>>> import numpy as np
>>> np.set_printoptions(precision=2, suppress=True, linewidth=160, legacy="1.25")
>>> data = np.load("sample0.npy")
>>> data
array([[  3,  -8,  -1,  -3,  -1],
       [ -8,  22,   5,   6,   2],
       [ -1,   5,   9,  -9,   1],
       [ -3,   6,  -9,  27, -15],
       [ -1,   2,   1, -15,  19]])
>>> np.abs(data).max()
27
>>> np.count_nonzero(data)
25
>>> np.linalg.matrix_rank(data)
3
>>> np.diff(data, axis=0)
array([[-11,  30,   6,   9,   3],
       [  7, -17,   4, -15,  -1],
       [ -2,   1, -18,  36, -16],
       [  2,  -4,  10, -42,  34]])
>>> np.linalg.rank(data)
Traceback (most recent call last):
  File "<python-input-8>", line 1, in <module>
    np.linalg.rank(data)
    ^^^^^^^^^^^^^^
AttributeError: module 'numpy.linalg' has no attribute 'rank'
>>> data.sum(axis=1)
array([-10,  27,   5,   6,   6])
>>> data.mean(axis=0)
array([-2. ,  5.4,  1. ,  1.2,  1.2])
>>> np.round(np.linalg.norm(data), 2)
50.58
>>> Uu, sig, Vh = np.linalg.svd(data)
>>> np.argmax(sig[:-1] / (sig[1:] + 1e-6)) + 1
3
>>> A2 = Uu[:, :3] @ np.diag(sig[:3]) @ Vh[:3]
>>> round(np.abs(data - A2).max(), 2)
0.0
>>> np.round(np.linalg.norm(data - A2) / np.linalg.norm(data), 2)
0.0
>>> def softmax(z):
...     e = np.exp(z - z.max(axis=-1, keepdims=True))
...     return e / e.sum(axis=-1, keepdims=True)
... 
>>> np.round(softmax(data[2] + -2), 2) + 0
array([0.  , 0.02, 0.98, 0.  , 0.  ])
>>> np.round(softmax(10 * data[2]), 2) + 0
array([0., 0., 1., 0., 0.])
>>> S = data @ data.T / np.sqrt(5)
>>> softmax(S).round(6).argmax(axis=1)
array([0, 1, 2, 3, 4])
>>> softmax(S)[2] @ data
array([-1.  ,  5.  ,  8.99, -9.01,  1.02])
>>> evals, V = np.linalg.eigh(data)
>>> vec = np.array([-6, 0, -1, -9, -4])
>>> V * np.maximum(evals, 0) @ V.T
array([[  3.,  -8.,  -1.,  -3.,  -1.],
       [ -8.,  22.,   5.,   6.,   2.],
       [ -1.,   5.,   9.,  -9.,   1.],
       [ -3.,   6.,  -9.,  27., -15.],
       [ -1.,   2.,   1., -15.,  19.]])
>>> vec @ data @ vec
990
>>> V * np.abs(evals) @ V.T
array([[  3.,  -8.,  -1.,  -3.,  -1.],
       [ -8.,  22.,   5.,   6.,   2.],
       [ -1.,   5.,   9.,  -9.,   1.],
       [ -3.,   6.,  -9.,  27., -15.],
       [ -1.,   2.,   1., -15.,  19.]])
>>> np.abs(data).sum(axis=1).max(), round(float(np.abs(evals).max()), 2)
(60, 41.02)
>>> round(float(vec @ data @ vec / (vec @ vec)), 2), round(float(evals[0]), 2), round(float(evals[-1]), 2)
(7.39, 0.0, 41.02)
>>> feats = np.loadtxt("x.csv", delimiter=",")
>>> feats
array([[-0.16, -0.98,  0.13],
       [ 0.9 , -0.09,  0.43],
       [-0.41,  0.19,  0.89]])
>>> np.round(feats @ feats.T, 2) + 0
array([[1., 0., 0.],
       [0., 1., 0.],
       [0., 0., 1.]])
>>> np.round(feats.T @ feats, 2) + 0
array([[1., 0., 0.],
       [0., 1., 0.],
       [0., 0., 1.]])
